$ python -q
>>> import numpy as np
>>> np.set_printoptions(precision=3, suppress=True, linewidth=200, legacy="1.25")
>>> X = np.load("case16.npy")
>>> X
array([[-0.4  ,  1.3  , -1.5  , -0.2  ,  1.4  , -1.2  ],
       [-0.6  , -1.   ,  0.4  , -2.   ,  0.6  , -0.1  ],
       [ 0.3  , -0.7  ,  0.3  , -0.3  , -0.8  , -0.1  ],
       [ 0.   ,  0.7  ,  2.   , -0.9  , -0.1  ,  0.1  ],
       [ 0.8  ,  0.6  , -0.1  , -1.6  , -0.6  , -0.2  ],
       [ 0.874,  0.645, -0.169, -1.538, -0.79 , -0.092],
       [ 0.5  ,  1.5  ,  0.1  , -1.6  ,  0.2  , -2.   ]])
>>> B = np.c_[X[:, :1] @ np.array([[3]]), np.array([0, 0, 1, -2, 1, -1, 0])]
>>> B
array([[-1.2  ,  0.   ],
       [-1.8  ,  0.   ],
       [ 0.9  ,  1.   ],
       [ 0.   , -2.   ],
       [ 2.4  ,  1.   ],
       [ 2.622, -1.   ],
       [ 1.5  ,  0.   ]])
>>> np.linalg.matrix_rank(np.c_[X, B])
7
>>> np.round(np.linalg.norm(B - X @ np.linalg.lstsq(X, B)[0], axis=0), 3) + 0
array([0.   , 1.273])
>>> np.linalg.matrix_rank(B)
2
>>> left, s, Vt = np.linalg.svd(X)
>>> s
array([4.141, 3.302, 2.15 , 1.934, 1.013, 0.083])
>>> B = left[:, :5] @ np.diag(s[:5]) @ Vt[:5]
>>> round(np.abs(X - B).max(), 3)
0.04
>>> np.round(np.linalg.norm(X - B, 2), 3), round(float(s[5]), 3)
(0.083, 0.083)
>>> proj = X @ np.linalg.solve(X.T @ X, X.T)
>>> np.allclose(proj @ proj, proj)
True
>>> round(float(np.trace(proj)), 3)
6.0
>>> round(np.log10(np.linalg.cond(X)))
2
>>> np.linalg.cond(X) > 100
False
>>> [round(float(x), 3) for x in np.linalg.svd(X, compute_uv=False)[:3]]
[4.141, 3.302, 2.15]
>>> np.argsort(-np.linalg.norm(X, axis=0).round(6), kind="stable")[:3]
array([3, 1, 2])
>>> B = X / np.sqrt((X ** 2).mean(axis=1, keepdims=True))
>>> np.linalg.matrix_rank(B) == np.linalg.matrix_rank(X)
True
>>> np.linalg.norm(B, axis=1)
array([2.449, 2.449, 2.449, 2.449, 2.449, 2.449, 2.449])
>>> M = np.load("run4.npy")
>>> M
array([[ 2, -2,  8, -2],
       [ 5,  1, 11,  1],
       [ 0, -4,  6, -4],
       [ 2, -2,  8, -2],
       [ 1, -3,  7, -3]])
>>> # rank 2
>>> np.allclose(M[:-1].T @ np.linalg.lstsq(M[:-1].T, M[-1])[0], M[-1])
True
>>> np.abs(np.diag(np.linalg.qr(M)[1])) > 1e-9
array([ True,  True, False, False])
>>> np.round(np.trace(np.linalg.pinv(M) @ M), 3)
2.0
>>> [round(float(x), 3) for x in np.linalg.svd(M, compute_uv=False)[:3]]
[19.688, 6.957, 0.0]
>>> np.linalg.matrix_rank(M, rtol=0.1)
2
>>> np.argsort(-np.linalg.norm(M, axis=0).round(6), kind="stable")[:3]
array([2, 0, 1])
>>> round(np.linalg.norm(X) ** 2 / np.linalg.norm(X, 2) ** 2, 3)
2.184
>>> np.round(X[3] @ X[1], 3)
1.83
>>> round(float(np.linalg.norm(X, "nuc")), 3)
12.623
>>> B = np.array([[-3, 6, 7], [6, -2, -3]])
>>> basis = np.kron(B, M)
>>> np.linalg.matrix_rank(basis)
4
>>> round(np.linalg.norm(basis, 2), 3), round(np.linalg.norm(B, 2) * np.linalg.norm(M, 2), 3)
(222.079, 222.079)
>>> rng = np.random.default_rng(37571)
>>> theta = np.sort(rng.uniform(-2, 2, 18))
>>> data = np.c_[theta, theta ** 2, theta ** 3] @ np.array([[-3, 1, -3], [-5, -3, 0], [-4, -1, -4]])
>>> data
array([[  8.403,  -5.187,  21.22 ],
       [  6.712,  -4.867,  17.925],
       [  2.169,  -3.13 ,   7.499],
       [  1.277,  -2.25 ,   4.564],
       [  0.845,  -1.414,   2.56 ],
       [  0.665,  -0.844,   1.503],
       [  0.557,  -0.54 ,   1.003],
       [  0.376,  -0.241,   0.511],
       [  0.288,  -0.155,   0.355],
       [  0.261,  -0.134,   0.315],
       [  0.214,  -0.101,   0.247],
       [ -0.17 ,   0.044,  -0.157],
       [ -0.519,   0.078,  -0.424],
       [ -6.732,  -1.354,  -3.927],
       [-16.854,  -4.569,  -9.974],
       [-18.29 ,  -5.036, -10.876],
       [-38.555, -11.672, -24.307],
       [-44.314, -13.552, -28.299]])
>>> vec = np.array([1, 3, 3])
>>> h1 = np.maximum(data @ vec, 0)
>>> data * (h1 > 1e-9)[:, None]
array([[ 8.403, -5.187, 21.22 ],
       [ 6.712, -4.867, 17.925],
       [ 2.169, -3.13 ,  7.499],
       [ 1.277, -2.25 ,  4.564],
       [ 0.845, -1.414,  2.56 ],
       [ 0.665, -0.844,  1.503],
       [ 0.557, -0.54 ,  1.003],
       [ 0.376, -0.241,  0.511],
       [ 0.288, -0.155,  0.355],
       [ 0.261, -0.134,  0.315],
       [ 0.214, -0.101,  0.247],
       [-0.   ,  0.   , -0.   ],
       [-0.   ,  0.   , -0.   ],
       [-0.   , -0.   , -0.   ],
       [-0.   , -0.   , -0.   ],
       [-0.   , -0.   , -0.   ],
       [-0.   , -0.   , -0.   ],
       [-0.   , -0.   , -0.   ]])
>>> data.T @ h1
array([ 833.945, -592.636, 2191.769])
>>> h1
array([56.502, 45.886, 15.277,  8.219,  4.285,  2.642,  1.946,  1.186,  0.887,  0.802,  0.652,  0.   ,  0.   ,  0.   ,  0.   ,  0.   ,  0.   ,  0.   ])
>>> np.flatnonzero(h1 > 1e-9)
array([ 0,  1,  2,  3,  4,  5,  6,  7,  8,  9, 10])
